% ipython --no-banner

In [1]: import numpy as np

In [2]: np.set_printoptions(suppress=True, linewidth=160)

In [3]: A = np.load("w.npy")

In [4]: A
Out[4]: 
array([[  6., -10.,  -5.,  -2.],
       [  6., -17., -10.,  -4.],
       [ -6.,  24.,  15.,   6.],
       [ -6.,  12.,   6.,   3.]])

In [5]: # rows and columns are dependent

In [6]: np.unique(A.round(6), axis=0).shape
Out[6]: (4, 4)

In [7]: np.linalg.lstsq(A[:-1].T, A[-1])[2]
Out[7]: np.int32(2)

In [8]: np.abs(np.diag(np.linalg.qr(A)[1])) > 1e-9
Out[8]: array([ True,  True,  True, False])

In [9]: left, s, Vh = np.linalg.svd(A, full_matrices=False)

In [10]: np.allclose(left * s @ Vh, A)
Out[10]: True

In [11]: np.round(np.sqrt((s ** 2).sum()), 4), round(float(np.linalg.norm(A)), 4)
Out[11]: (np.float64(41.2795), 41.2795)

In [12]: np.round(np.abs(Vh[0]), 4)
Out[12]: array([0.277 , 0.811 , 0.4766, 0.1959])

In [13]: np.abs(left[:, 0]).round(6).argmax()
Out[13]: np.int64(2)

In [14]: (s > 1e-8).sum()
Out[14]: np.int64(3)

In [15]: left, s, Vh = np.linalg.svd(A)

In [16]: V = Vh[:(s > 1e-8).sum()]

In [17]: rng = np.random.default_rng(3675)

In [18]: x = A[2] + -3 * A[0] + rng.integers(2) * np.eye(4)[1]

In [19]: x
Out[19]: array([-24.,  55.,  30.,  12.])

In [20]: np.round(np.linalg.norm(x - V.T @ V @ x), 4)
Out[20]: np.float64(0.5547)

In [21]: mat = np.tril(np.array([[1, -2, -1, 1, 0, -1],
    ...:     [3, 1, -3, 2, -3, -2],
    ...:     [3, 3, 0, -2, -3, -3],
    ...:     [2, 3, 3, -1, -3, 1],
    ...:     [3, 3, -2, -1, 2, 3],
    ...:     [3, 1, -3, -1, 0, -1]]), -1) + np.eye(6, dtype=int)

In [22]: mat
Out[22]: 
array([[ 1,  0,  0,  0,  0,  0],
       [ 3,  1,  0,  0,  0,  0],
       [ 3,  3,  1,  0,  0,  0],
       [ 2,  3,  3,  1,  0,  0],
       [ 3,  3, -2, -1,  1,  0],
       [ 3,  1, -3, -1,  0,  1]])

In [23]: # triangular

In [24]: cov = A.T @ A

In [25]: np.trace(cov), (A ** 2).sum()
Out[25]: (np.float64(1704.0), np.float64(1704.0))

In [26]: cov
Out[26]: 
array([[ 144., -378., -216.,  -90.],
       [-378., 1109.,  652.,  268.],
       [-216.,  652.,  386.,  158.],
       [ -90.,  268.,  158.,   65.]])

In [27]: np.allclose(cov, cov.T)
Out[27]: True

In [28]: np.linalg.matrix_rank(cov)
Out[28]: np.int64(3)

In [29]: data = np.load("case8.npy")

In [30]: data
Out[30]: 
array([[ 0,  0, -3, -6],
       [ 0,  0, -3, -6],
       [-2, -4,  0,  0],
       [-2, -4,  0,  0]])

In [31]: proj = np.triu(np.array([[-1, 0, -2, 2], [-1, -1, 1, 2], [-2, 1, 0, 2], [1, -2, 1, 0]]), 1) + np.eye(4)

In [32]: Y = proj @ data @ np.linalg.inv(proj)

In [33]: proj @ data - data @ proj
Out[33]: 
array([[  0.,   0.,   0.,   6.],
       [ -6., -12.,   0.,   6.],
       [ -4.,  -8.,   0.,  12.],
       [  0.,   0.,   0.,  12.]])

In [34]: np.linalg.matrix_rank(Y)
Out[34]: np.int64(2)

In [35]: np.trace(Y), np.trace(data)
Out[35]: (np.float64(0.0), np.int64(0))

In [36]: np.round(np.poly(Y), 4) + 0
Out[36]: array([  1.,   0., -54.,   0.,   0.])
